$ python -q
>>> import numpy as np
>>> np.set_printoptions(precision=2, suppress=True, linewidth=160, legacy="1.25")
>>> tidy = lambda a: np.round(a, 2) + 0
>>> mat = np.loadtxt("x.csv", delimiter=",")
>>> print(mat)
[[-2.01 -1.85  3.01]
 [-2.79 -2.33  3.79]
 [ 1.31  1.82 -0.31]
 [ 3.13  3.9  -2.13]
 [-0.31  1.02  1.31]
 [ 9.38  9.98 -8.38]
 [ 2.69  3.51 -1.69]
 [ 1.31  3.11 -0.31]
 [ 3.14  3.97 -2.14]
 [-2.83 -2.64  3.83]
 [-3.98 -2.9   4.98]
 [ 0.75  0.59  0.25]
 [-0.42 -0.48  1.42]
 [-4.3  -2.83  5.3 ]
 [ 1.12  1.82 -0.12]
 [ 6.63  8.38 -5.63]
 [ 1.03  0.54 -0.03]
 [-0.85  1.23  1.85]
 [-1.03  0.36  2.03]
 [-0.46  1.38  1.46]
 [ 1.48  3.34 -0.48]
 [ 1.88  5.46 -0.88]
 [ 4.74  5.97 -3.74]
 [ 3.58  4.52 -2.58]
 [-1.38 -1.01  2.38]
 [-0.82  0.73  1.82]
 [-2.3  -0.22  3.3 ]
 [ 5.43  5.64 -4.43]
 [-3.41 -3.19  4.41]
 [ 4.66  4.6  -3.66]
 [ 0.78  0.4   0.22]
 [ 4.88  6.59 -3.88]
 [ 7.66  8.58 -6.66]
 [ 4.41  6.55 -3.41]]
>>> proj = mat @ np.linalg.solve(mat.T @ mat, mat.T)
>>> print(np.allclose(proj @ proj, proj))
True
>>> print(tidy(np.trace(proj)))
3.0
>>> print(tidy(np.linalg.eigvalsh(proj)))
[0. 0. 0. 0. 0. 0. 0. 0. 0. 0. 0. 0. 0. 0. 0. 0. 0. 0. 0. 0. 0. 0. 0. 0. 0. 0. 0. 0. 0. 0. 0. 1. 1. 1.]
>>> print(tidy(np.diag(proj)))
[0.08 0.08 0.04 0.04 0.04 0.21 0.04 0.06 0.04 0.09 0.1  0.08 0.08 0.12 0.03 0.12 0.11 0.09 0.05 0.07 0.06 0.29 0.06 0.04 0.06 0.05 0.11 0.1  0.11 0.11 0.1
 0.08 0.14 0.1 ]
>>> theta = np.radians(30)
>>> R = np.eye(3)
>>> R[1, 1] = R[0, 0] = np.cos(theta)
>>> R[1, 0], R[0, 1] = -np.sin(theta), np.sin(theta)
>>> print(tidy(R))
[[ 0.87  0.5   0.  ]
 [-0.5   0.87  0.  ]
 [ 0.    0.    1.  ]]
>>> Y = mat @ R.T
>>> print(tidy(np.linalg.det(R)), tidy(np.trace(R)))
1.0 2.73
>>> r0 = np.array([2, 1, 5])
>>> Y = R + np.outer(r0, np.eye(3)[2])
>>> print(tidy(np.linalg.det(Y) / np.linalg.det(R)), tidy(1 + np.linalg.solve(R, r0)[2]))
6.0 6.0
>>> Xc = mat - mat.mean(axis=0)
>>> Uu, sigma, vt = np.linalg.svd(Xc, full_matrices=False)
>>> print(np.abs(vt[0]).argmax())
1
>>> print(tidy(sigma ** 2 / (sigma ** 2).sum()))
[0.99 0.01 0.  ]
>>> print(tidy(Xc.mean(axis=0)))
[0. 0. 0.]
>>> print(tidy(vt[0] * np.sign(vt[0, np.abs(vt[0]).argmax()])))
[ 0.57  0.59 -0.57]
>>> M = np.load("m.npy")
>>> print(M)
[[ 0. -1.  0.  0.]
 [ 1.  0.  0.  0.]
 [ 0.  0.  1.  0.]
 [ 0.  0.  0.  1.]]
>>> rng = np.random.default_rng(3959)
>>> Y = mat + rng.integers(-2, 3, (34, 1)) @ rng.integers(-2, 3, (1, 3))
>>> print(tidy(Y))
[[-2.01  0.15  1.01]
 [-2.79 -3.33  4.79]
 [ 1.31  2.82 -1.31]
 [ 3.13  5.9  -4.13]
 [-0.31  3.02 -0.69]
 [ 9.38 10.98 -9.38]
 [ 2.69  4.51 -2.69]
 [ 1.31  5.11 -2.31]
 [ 3.14  5.97 -4.14]
 [-2.83 -3.64  4.83]
 [-3.98 -0.9   2.98]
 [ 0.75  1.59 -0.75]
 [-0.42  0.52  0.42]
 [-4.3  -0.83  3.3 ]
 [ 1.12 -0.18  1.88]
 [ 6.63  6.38 -3.63]
 [ 1.03  1.54 -1.03]
 [-0.85 -0.77  3.85]
 [-1.03 -1.64  4.03]
 [-0.46  0.38  2.46]
 [ 1.48  3.34 -0.48]
 [ 1.88  5.46 -0.88]
 [ 4.74  4.97 -2.74]
 [ 3.58  6.52 -4.58]
 [-1.38 -1.01  2.38]
 [-0.82  2.73 -0.18]
 [-2.3  -2.22  5.3 ]
 [ 5.43  4.64 -3.43]
 [-3.41 -4.19  5.41]
 [ 4.66  2.6  -1.66]
 [ 0.78 -0.6   1.22]
 [ 4.88  7.59 -4.88]
 [ 7.66  9.58 -7.66]
 [ 4.41  5.55 -2.41]]
>>> print(tidy(Y - mat))
[[ 0.  2. -2.]
 [ 0. -1.  1.]
 [ 0.  1. -1.]
 [ 0.  2. -2.]
 [ 0.  2. -2.]
 [ 0.  1. -1.]
 [ 0.  1. -1.]
 [ 0.  2. -2.]
 [ 0.  2. -2.]
 [ 0. -1.  1.]
 [ 0.  2. -2.]
 [ 0.  1. -1.]
 [ 0.  1. -1.]
 [ 0.  2. -2.]
 [ 0. -2.  2.]
 [ 0. -2.  2.]
 [ 0.  1. -1.]
 [ 0. -2.  2.]
 [ 0. -2.  2.]
 [ 0. -1.  1.]
 [ 0.  0.  0.]
 [ 0.  0.  0.]
 [ 0. -1.  1.]
 [ 0.  2. -2.]
 [ 0.  0.  0.]
 [ 0.  2. -2.]
 [ 0. -2.  2.]
 [ 0. -1.  1.]
 [ 0. -1.  1.]
 [ 0. -2.  2.]
 [ 0. -1.  1.]
 [ 0.  1. -1.]
 [ 0.  1. -1.]
 [ 0. -1.  1.]]
>>> r0 = np.array([0, 5, 1, 4, 1, 1, 3, 3]) + 0.5
>>> arr = np.eye(8) - 2 * np.outer(r0, r0) / (r0 @ r0)
>>> print(tidy(arr))
[[ 0.99 -0.07 -0.02 -0.05 -0.02 -0.02 -0.04 -0.04]
 [-0.07  0.26 -0.2  -0.6  -0.2  -0.2  -0.47 -0.47]
 [-0.02 -0.2   0.95 -0.16 -0.05 -0.05 -0.13 -0.13]
 [-0.05 -0.6  -0.16  0.51 -0.16 -0.16 -0.38 -0.38]
 [-0.02 -0.2  -0.05 -0.16  0.95 -0.05 -0.13 -0.13]
 [-0.02 -0.2  -0.05 -0.16 -0.05  0.95 -0.13 -0.13]
 [-0.04 -0.47 -0.13 -0.38 -0.13 -0.13  0.7  -0.3 ]
 [-0.04 -0.47 -0.13 -0.38 -0.13 -0.13 -0.3   0.7 ]]
>>> w, vecs = np.linalg.eigh(arr)
>>> print(tidy(vecs.T @ arr @ vecs))
[[-1.  0.  0.  0.  0.  0.  0.  0.]
 [ 0.  1.  0.  0.  0.  0.  0.  0.]
 [ 0.  0.  1.  0.  0.  0.  0.  0.]
 [ 0.  0.  0.  1.  0.  0.  0.  0.]
 [ 0.  0.  0.  0.  1.  0.  0.  0.]
 [ 0.  0.  0.  0.  0.  1.  0.  0.]
 [ 0.  0.  0.  0.  0.  0.  1.  0.]
 [ 0.  0.  0.  0.  0.  0.  0.  1.]]
>>> print(tidy(vecs @ np.diag(w) @ vecs.T))
[[ 0.99 -0.07 -0.02 -0.05 -0.02 -0.02 -0.04 -0.04]
 [-0.07  0.26 -0.2  -0.6  -0.2  -0.2  -0.47 -0.47]
 [-0.02 -0.2   0.95 -0.16 -0.05 -0.05 -0.13 -0.13]
 [-0.05 -0.6  -0.16  0.51 -0.16 -0.16 -0.38 -0.38]
 [-0.02 -0.2  -0.05 -0.16  0.95 -0.05 -0.13 -0.13]
 [-0.02 -0.2  -0.05 -0.16 -0.05  0.95 -0.13 -0.13]
 [-0.04 -0.47 -0.13 -0.38 -0.13 -0.13  0.7  -0.3 ]
 [-0.04 -0.47 -0.13 -0.38 -0.13 -0.13 -0.3   0.7 ]]
>>> print(tidy(w.sum()), np.trace(arr))
6.0 6.0
>>> print(tidy(w))
[-1.  1.  1.  1.  1.  1.  1.  1.]
>>> print(tidy(vecs.T @ vecs))
[[1. 0. 0. 0. 0. 0. 0. 0.]
 [0. 1. 0. 0. 0. 0. 0. 0.]
 [0. 0. 1. 0. 0. 0. 0. 0.]
 [0. 0. 0. 1. 0. 0. 0. 0.]
 [0. 0. 0. 0. 1. 0. 0. 0.]
 [0. 0. 0. 0. 0. 1. 0. 0.]
 [0. 0. 0. 0. 0. 0. 1. 0.]
 [0. 0. 0. 0. 0. 0. 0. 1.]]
>>> print(tidy(np.linalg.eigvalsh(arr @ arr)))
[1. 1. 1. 1. 1. 1. 1. 1.]
>>> print(np.unique(w.round(6) + 0, return_counts=True)[1])
[1 7]
>>> print(tidy(arr[:, 3] @ arr[:, 2]))
0.0
>>> print(tidy(arr @ arr.T))
[[1. 0. 0. 0. 0. 0. 0. 0.]
 [0. 1. 0. 0. 0. 0. 0. 0.]
 [0. 0. 1. 0. 0. 0. 0. 0.]
 [0. 0. 0. 1. 0. 0. 0. 0.]
 [0. 0. 0. 0. 1. 0. 0. 0.]
 [0. 0. 0. 0. 0. 1. 0. 0.]
 [0. 0. 0. 0. 0. 0. 1. 0.]
 [0. 0. 0. 0. 0. 0. 0. 1.]]
>>> print(tidy(arr.T @ arr))
[[1. 0. 0. 0. 0. 0. 0. 0.]
 [0. 1. 0. 0. 0. 0. 0. 0.]
 [0. 0. 1. 0. 0. 0. 0. 0.]
 [0. 0. 0. 1. 0. 0. 0. 0.]
 [0. 0. 0. 0. 1. 0. 0. 0.]
 [0. 0. 0. 0. 0. 1. 0. 0.]
 [0. 0. 0. 0. 0. 0. 1. 0.]
 [0. 0. 0. 0. 0. 0. 0. 1.]]
>>> print(tidy(np.linalg.svd(arr, compute_uv=False)))
[1. 1. 1. 1. 1. 1. 1. 1.]
>>> lab = rng.permutation(8)
>>> print(lab)
[6 7 2 1 0 5 3 4]
>>> Y = arr[lab][:, lab]
>>> print(np.trace(Y))
6.0
>>> print(tidy((arr + arr.T) / 2))
[[ 0.99 -0.07 -0.02 -0.05 -0.02 -0.02 -0.04 -0.04]
 [-0.07  0.26 -0.2  -0.6  -0.2  -0.2  -0.47 -0.47]
 [-0.02 -0.2   0.95 -0.16 -0.05 -0.05 -0.13 -0.13]
 [-0.05 -0.6  -0.16  0.51 -0.16 -0.16 -0.38 -0.38]
 [-0.02 -0.2  -0.05 -0.16  0.95 -0.05 -0.13 -0.13]
 [-0.02 -0.2  -0.05 -0.16 -0.05  0.95 -0.13 -0.13]
 [-0.04 -0.47 -0.13 -0.38 -0.13 -0.13  0.7  -0.3 ]
 [-0.04 -0.47 -0.13 -0.38 -0.13 -0.13 -0.3   0.7 ]]
>>> print(tidy(np.linalg.matrix_power(arr, 4)))
[[1. 0. 0. 0. 0. 0. 0. 0.]
 [0. 1. 0. 0. 0. 0. 0. 0.]
 [0. 0. 1. 0. 0. 0. 0. 0.]
 [0. 0. 0. 1. 0. 0. 0. 0.]
 [0. 0. 0. 0. 1. 0. 0. 0.]
 [0. 0. 0. 0. 0. 1. 0. 0.]
 [0. 0. 0. 0. 0. 0. 1. 0.]
 [0. 0. 0. 0. 0. 0. 0. 1.]]
>>> print(np.allclose(arr @ arr.T, arr.T @ arr))
True
>>> print(tidy(np.abs(np.linalg.eigvals(arr)).max()))
1.0
>>> A = (rng.random((6, 6)) < 0.3) + np.eye(6)
>>> A /= A.sum(axis=1, keepdims=True)
>>> print(tidy(A))
[[0.33 0.   0.33 0.33 0.   0.  ]
 [0.   0.33 0.   0.33 0.33 0.  ]
 [0.17 0.17 0.17 0.17 0.17 0.17]
 [0.   0.   0.   1.   0.   0.  ]
 [0.33 0.   0.   0.33 0.33 0.  ]
 [0.   0.   0.   0.5  0.   0.5 ]]
>>> Uu, sigma, vt = np.linalg.svd(A)
>>> vecs = vt[:(sigma > 1e-8).sum()]
>>> x = A[2] + -1 * A[4] + rng.integers(2) * np.eye(6)[2]
>>> print(tidy(x))
[-0.17  0.17  1.17 -0.17 -0.17  0.17]
>>> print(np.linalg.matrix_rank(np.vstack([A, x])))
6
>>> print(tidy(vecs.T @ vecs))
[[ 0.75 -0.25  0.25  0.    0.25  0.  ]
 [-0.25  0.75  0.25  0.    0.25  0.  ]
 [ 0.25  0.25  0.75  0.   -0.25  0.  ]
 [ 0.    0.    0.    1.    0.    0.  ]
 [ 0.25  0.25 -0.25  0.    0.75  0.  ]
 [ 0.    0.    0.    0.    0.    1.  ]]
